% python3 -q
>>> import numpy as np
>>> import numpy.linalg as la
>>> np.set_printoptions(precision=2, suppress=True, linewidth=100, sign=" ")
>>> rnd = lambda a: np.round(a, 2) + 0
>>> J = np.load("x.npy")
>>> J
array([[ 1.,  9., -1.],
       [ 0.,  3., -2.],
       [ 0.,  0.,  9.]])
>>> x0 = np.array([3, 2, 0])
>>> target = J @ x0
>>> target
array([ 21.,   6.,   0.])
>>> rnd(la.solve(J.T, J[2]))
array([ 0.,  0.,  1.])
>>> other = J / la.norm(J, axis=1, keepdims=True)
>>> gram = other @ other.T
>>> print((gram - 2 * np.eye(3)).round(6).argmax(axis=1))
[ 1  0  0]
>>> np.argwhere(np.triu(np.abs(gram) > 0.95, 1))
array([], shape=(0, 2), dtype=int64)
>>> rnd(gram[1])
array([ 0.88,  1.  , -0.55])
>>> F = np.load("arr.npy")
>>> F
array([[ 3, -3,  0,  0,  0,  0],
       [ 8,  4,  0,  0,  0,  0],
       [ 9,  8,  0,  0,  0,  0],
       [ 0,  0,  3, -3,  0,  0],
       [ 0,  0,  8,  4,  0,  0],
       [ 0,  0,  9,  8,  0,  0],
       [ 0,  0,  0,  0,  3, -3],
       [ 0,  0,  0,  0,  8,  4],
       [ 0,  0,  0,  0,  9,  8]])
>>> f = np.array([3, 3])
>>> np.polyval(f, F[4])
array([  3,   3,  27,  15,   3,   3])
>>> np.correlate(F[4], F[0], "full")
array([  0,   0,   0,   0,   0,   0, -24,  12,  12,   0,   0])
>>> np.convolve(F[4], f)
array([  0,   0,  24,  36,  12,   0,   0])
>>> arr = np.load("a.npy")
>>> print(arr)
[[ 19.23 -12.17   0.  ]
 [ 14.79  -8.68   0.  ]
 [ 13.5   -7.69   0.  ]
 [  6.99  -2.94   0.  ]
 [  5.46  -1.91   0.  ]
 [  4.63  -1.38   0.  ]
 [  0.12   0.37   0.  ]
 [  0.01  -0.16   0.  ]
 [  0.06  -0.39   0.  ]
 [  0.29  -1.21   0.  ]
 [ -0.46  -0.52   0.  ]
 [ -0.51  -0.46   0.  ]
 [ -3.44   2.85   0.  ]
 [ -7.18   7.08   0.  ]]
>>> other = arr / np.sqrt((arr ** 2).mean(axis=1, keepdims=True))
>>> la.matrix_rank(other) == la.matrix_rank(arr)
np.True_
>>> print(la.matrix_rank(arr - arr.mean(axis=1, keepdims=True)))
2
>>> rnd(other[2])
array([ 1.51, -0.86,  0.  ])
>>> rnd(la.norm(other, axis=1))
array([ 1.73,  1.73,  1.73,  1.73,  1.73,  1.73,  1.73,  1.73,  1.73,  1.73,  1.73,  1.73,  1.73,
        1.73])
>>> rng = np.random.default_rng(52466)
>>> other = arr + rng.integers(-2, 3, (14, 2)) @ rng.integers(-2, 3, (2, 3))
>>> print(rnd(other))
[[ 19.23 -14.17   2.  ]
 [ 14.79  -6.68  -2.  ]
 [ 13.5   -8.69   1.  ]
 [  2.99  -2.94  -2.  ]
 [ 13.46   0.09   2.  ]
 [  8.63   0.62   0.  ]
 [  2.12   2.37  -1.  ]
 [  2.01  -1.16   2.  ]
 [ -1.94  -2.39   1.  ]
 [  2.29   0.79  -1.  ]
 [ -0.46  -1.52   1.  ]
 [ -2.51  -2.46   1.  ]
 [  2.56   3.85   2.  ]
 [-13.18   6.08  -2.  ]]
>>> rnd(np.abs(other - arr).sum(axis=1))
array([  4.,   4.,   2.,   6.,  12.,   6.,   5.,   5.,   5.,   5.,   2.,   5.,   9.,   9.])
>>> print(la.matrix_rank(other - arr, tol=1e-8))
2
>>> print(rnd(other - arr))
[[ 0. -2.  2.]
 [ 0.  2. -2.]
 [ 0. -1.  1.]
 [-4.  0. -2.]
 [ 8.  2.  2.]
 [ 4.  2.  0.]
 [ 2.  2. -1.]
 [ 2. -1.  2.]
 [-2. -2.  1.]
 [ 2.  2. -1.]
 [ 0. -1.  1.]
 [-2. -2.  1.]
 [ 6.  1.  2.]
 [-6. -1. -2.]]
>>> rnd(la.svd(other - arr, compute_uv=False))
array([ 14.55,   6.88,   0.  ])
>>> np.abs(np.diag(la.qr(arr)[1])) > 1e-9
array([ True,  True, False])
>>> la.lstsq(arr[:-1].T, arr[-1])[2]
np.int32(2)
>>> rnd(np.trace(la.pinv(arr) @ arr))
np.float64(2.0)
>>> np.allclose(arr[:-1].T @ la.lstsq(arr[:-1].T, arr[-1])[0], arr[-1])
True
>>> rnd(arr @ la.pinv(arr) @ arr)
array([[ 19.23, -12.17,   0.  ],
       [ 14.79,  -8.68,   0.  ],
       [ 13.5 ,  -7.69,   0.  ],
       [  6.99,  -2.94,   0.  ],
       [  5.46,  -1.91,   0.  ],
       [  4.63,  -1.38,   0.  ],
       [  0.12,   0.37,   0.  ],
       [  0.01,  -0.16,   0.  ],
       [  0.06,  -0.39,   0.  ],
       [  0.29,  -1.21,   0.  ],
       [ -0.46,  -0.52,   0.  ],
       [ -0.51,  -0.46,   0.  ],
       [ -3.44,   2.85,   0.  ],
       [ -7.18,   7.08,   0.  ]])
>>> print(np.unique(arr.round(6), axis=0).shape)
(14, 3)
>>> gram = arr.T @ arr
>>> print((arr @ arr.T).shape)
(14, 14)
>>> rnd(np.diag(gram))
array([ 934.86,  357.29,    0.  ])
>>> np.allclose(gram, gram.T)
True
>>> la.matrix_rank(gram)
np.int64(2)
>>> f, v = arr[0], arr[8]
>>> print(rnd(f @ f))
517.9
>>> rnd(f @ v)
np.float64(5.9)
>>> pr = (f @ v) / (f @ f) * f
>>> rnd(v - pr)
array([-0.16, -0.25,  0.  ])
>>> rnd(la.norm(f + v) ** 2 + la.norm(f - v) ** 2)
np.float64(1036.12)
>>> print(rnd(pr))
[ 0.22 -0.14  0.  ]
>>> rnd((v - pr) @ f)
np.float64(0.0)
>>> A = np.array([[0, 0, 0], [0, 0, -2], [0, 0, 0]])
>>> rank = la.matrix_rank(A)
>>> rank
np.int64(1)
>>> ns = la.svd(A)[2][rank:].T
>>> ns @ ns.T
array([[ 1.,  0.,  0.],
       [ 0.,  1.,  0.],
       [ 0.,  0.,  0.]])
>>> other = np.array([[2, -2], [1, 0]])
>>> cent = np.kron(other, A)
>>> la.matrix_rank(cent)
np.int64(2)
>>> rnd(la.norm(cent, 2)), rnd(la.norm(other, 2) * la.norm(A, 2))
(np.float64(5.84), np.float64(5.84))
>>> m1 = np.loadtxt("case7.csv", delimiter=",")
>>> print(m1)
[[ 0.  2.  0.  2.]
 [ 0.  0.  1.  0.]
 [ 0.  0.  0.  0.]
 [ 0.  0.  0.  0.]]
>>> U, sigma, Vt = la.svd(m1)
>>> np.argmax(sigma[:-1] / (sigma[1:] + 1e-6)) + 1
np.int64(2)
>>> rnd(sigma)
array([ 2.83,  1.  ,  0.  ,  0.  ])
>>> other = U[:, :2] @ np.diag(sigma[:2]) @ Vt[:2]
>>> rnd(other)
array([[ 0.,  2.,  0.,  2.],
       [ 0.,  0.,  1.,  0.],
       [ 0.,  0.,  0.,  0.],
       [ 0.,  0.,  0.,  0.]])
>>> rnd(np.abs(m1 - other).max())
np.float64(0.0)
>>> print(la.matrix_rank(m1, rtol=0.05))
2
>>> U, sigma, Vt = la.svd(m1)
>>> evecs = Vt[:(sigma > 1e-8).sum()]
>>> x0 = m1[1] + 3 * m1[3] + rng.integers(2) * np.eye(4)[3]
>>> x0
array([ 0.,  0.,  1.,  1.])
>>> la.matrix_rank(np.vstack([m1, x0]))
np.int64(3)
>>> rnd(np.diag(evecs.T @ evecs))
array([ 0. ,  0.5,  1. ,  0.5])
>>> np.abs(np.diag(la.qr(m1)[1])) > 1e-9
array([False, False, False, False])
>>> rnd(np.trace(la.pinv(m1) @ m1))
np.float64(2.0)
>>> rnd(m1 @ la.pinv(m1) @ m1)
array([[ 0.,  2.,  0.,  2.],
       [ 0.,  0.,  1.,  0.],
       [ 0.,  0.,  0.,  0.],
       [ 0.,  0.,  0.,  0.]])
>>> gram = J.T @ J
>>> la.matrix_rank(gram)
np.int64(3)
>>> print(np.diag(gram))
[  1.  90.  86.]
>>> [int(la.matrix_rank(la.matrix_power(m1, p))) for p in range(1, 5)]
[2, 1, 0, 0]
>>> np.prod(np.diag(m1)), rnd(la.det(m1))
(np.float64(0.0), np.float64(0.0))
>>> m1 @ m1
array([[ 0.,  0.,  2.,  0.],
       [ 0.,  0.,  0.,  0.],
       [ 0.,  0.,  0.,  0.],
       [ 0.,  0.,  0.,  0.]])
>>> rnd(np.sort(la.eigvals(m1)))
array([ 0.,  0.,  0.,  0.])
>>> try:
...     la.inv(m1)
... except la.LinAlgError as e:
...     print("failed:", e)
... 
failed: Singular matrix
>>> mat = np.array([[36, 12, -21, 0, 18],
...     [12, 26, -2, 2, -4],
...     [-21, -2, 19, -3, -9],
...     [0, 2, -3, 14, -10],
...     [18, -4, -9, -10, 20]])
>>> vals, evecs = la.eigh(mat)
>>> x0 = np.array([3, 3, 1, 0, 1])
>>> x0 @ mat @ x0 / (x0 @ x0), rnd(vals[0]), rnd(vals[-1])
(np.float64(37.05), np.float64(0.0), np.float64(62.18))
>>> rnd(evecs * np.maximum(vals, 0) @ evecs.T)
array([[ 36.,  12., -21.,   0.,  18.],
       [ 12.,  26.,  -2.,   2.,  -4.],
       [-21.,  -2.,  19.,  -3.,  -9.],
       [  0.,   2.,  -3.,  14., -10.],
       [ 18.,  -4.,  -9., -10.,  20.]])
>>> (np.sign(evecs[:, -1].round(6)) == np.sign(evecs[0, -1].round(6))).astype(int)
array([ 1,  1,  0,  0,  1])
>>> rnd(evecs * np.abs(vals) @ evecs.T)
array([[ 36.,  12., -21.,   0.,  18.],
       [ 12.,  26.,  -2.,   2.,  -4.],
       [-21.,  -2.,  19.,  -3.,  -9.],
       [  0.,   2.,  -3.,  14., -10.],
       [ 18.,  -4.,  -9., -10.,  20.]])
>>> np.abs(mat).sum(axis=1).max(), rnd(np.abs(vals).max())
(np.int64(87), np.float64(62.18))
>>> np.argsort(-la.norm(mat, axis=0).round(6), kind="stable")[:3]
array([ 0,  4,  2])
>>> [round(float(x), 2) for x in la.svd(mat, compute_uv=False)[:3]]
[62.18, 30.96, 18.38]
>>> other = mat[0, 0] * mat[1:] - np.outer(mat[1:, 0], mat[0])
>>> other
array([[   0,  792,  180,   72, -360],
       [   0,  180,  243, -108,   54],
       [   0,   72, -108,  504, -360],
       [   0, -360,   54, -360,  396]])
>>> np.flatnonzero(~other.round(6).any(axis=1))
array([], dtype=int64)
>>> la.matrix_rank(other), la.matrix_rank(mat)
(np.int64(3), np.int64(4))
>>> feats = np.loadtxt("m.csv", delimiter=",")
>>> feats
array([[ 2.,  0.,  0.,  0.,  0.],
       [ 0.,  0.,  0.,  0.,  0.],
       [ 0.,  0.,  2.,  0.,  0.],
       [ 0.,  0.,  0.,  1.,  0.],
       [ 0.,  0.,  0.,  0.,  1.]])
>>> (la.matrix_power((feats != 0) + (feats.T != 0) + np.eye(5), 5) > 0).astype(int)
array([[ 1,  0,  0,  0,  0],
       [ 0,  1,  0,  0,  0],
       [ 0,  0,  1,  0,  0],
       [ 0,  0,  0,  1,  0],
       [ 0,  0,  0,  0,  1]])
>>> feats @ feats
array([[ 4.,  0.,  0.,  0.,  0.],
       [ 0.,  0.,  0.,  0.,  0.],
       [ 0.,  0.,  4.,  0.,  0.],
       [ 0.,  0.,  0.,  1.,  0.],
       [ 0.,  0.,  0.,  0.,  1.]])
>>> rnd(np.sort(la.eigvals(feats).real))
array([ 0.,  1.,  1.,  2.,  2.])
>>> print(rnd(la.det(feats)))
0.0
>>> M = np.loadtxt("test2.csv", delimiter=",")
>>> M
array([[ 1., -2.,  0.,  0.,  0.],
       [-2.,  2., -2.,  0.,  0.],
       [ 0., -2.,  1., -2.,  0.],
       [ 0.,  0., -2.,  0., -2.],
       [ 0.,  0.,  0., -2.,  0.]])
>>> print([round(float(la.det(M[:i, :i])), 2) + 0 for i in range(1, 6)])
[1.0, -2.0, -6.0, 8.0, 24.0]
>>> np.all(la.eigvalsh(M) > 0)
np.False_
>>> f, v = M[1], M[4]
>>> f @ v
np.float64(0.0)
>>> f @ f
np.float64(12.0)
>>> pr = (f @ v) / (f @ f) * f
>>> (v - pr) @ f
np.float64(0.0)
>>> np.outer(f, v)
array([[-0., -0., -0.,  4., -0.],
       [ 0.,  0.,  0., -4.,  0.],
       [-0., -0., -0.,  4., -0.],
       [ 0.,  0.,  0., -0.,  0.],
       [ 0.,  0.,  0., -0.,  0.]])
>>> print(pr)
[-0.  0. -0.  0.  0.]
>>> v - pr
array([ 0.,  0.,  0., -2.,  0.])
>>> rnd(la.norm(f + v) ** 2 + la.norm(f - v) ** 2)
np.float64(32.0)
>>> hat = np.triu(np.array([[1, -4, -5, -5, 7],
...     [6, -4, -6, 9, -3],
...     [-3, 6, 3, -9, 9],
...     [4, 3, -3, 5, 9],
...     [-2, -4, 5, 6, -4]]), 1) + np.eye(5)
>>> other = hat @ feats @ la.inv(hat)
>>> print(rnd(la.det(other)))
0.0
>>> x0 = np.array([7, 6, 1, 3, 3])
>>> target = M @ x0
>>> target
array([ -5.,  -4., -17.,  -8.,  -6.])
>>> rnd(la.solve(M, target))
array([ 7.,  6.,  1.,  3.,  3.])
>>> rnd(la.solve(M, -2 * target))
array([-14., -12.,  -2.,  -6.,  -6.])
>>> rnd(la.solve(M, target + M[:, 4]))
array([ 7.,  6.,  1.,  3.,  4.])
>>> vals, evecs = la.eig(M)
>>> print(rnd(vals))
[ 4.64 -2.84 -1.06  0.66  2.61]
>>> rnd(M @ evecs[:, 0] - vals[0] * evecs[:, 0])
array([ 0.,  0.,  0.,  0.,  0.])
>>> rnd(np.sort(la.eigvals(la.inv(M))))
array([-0.94, -0.35,  0.22,  0.38,  1.53])
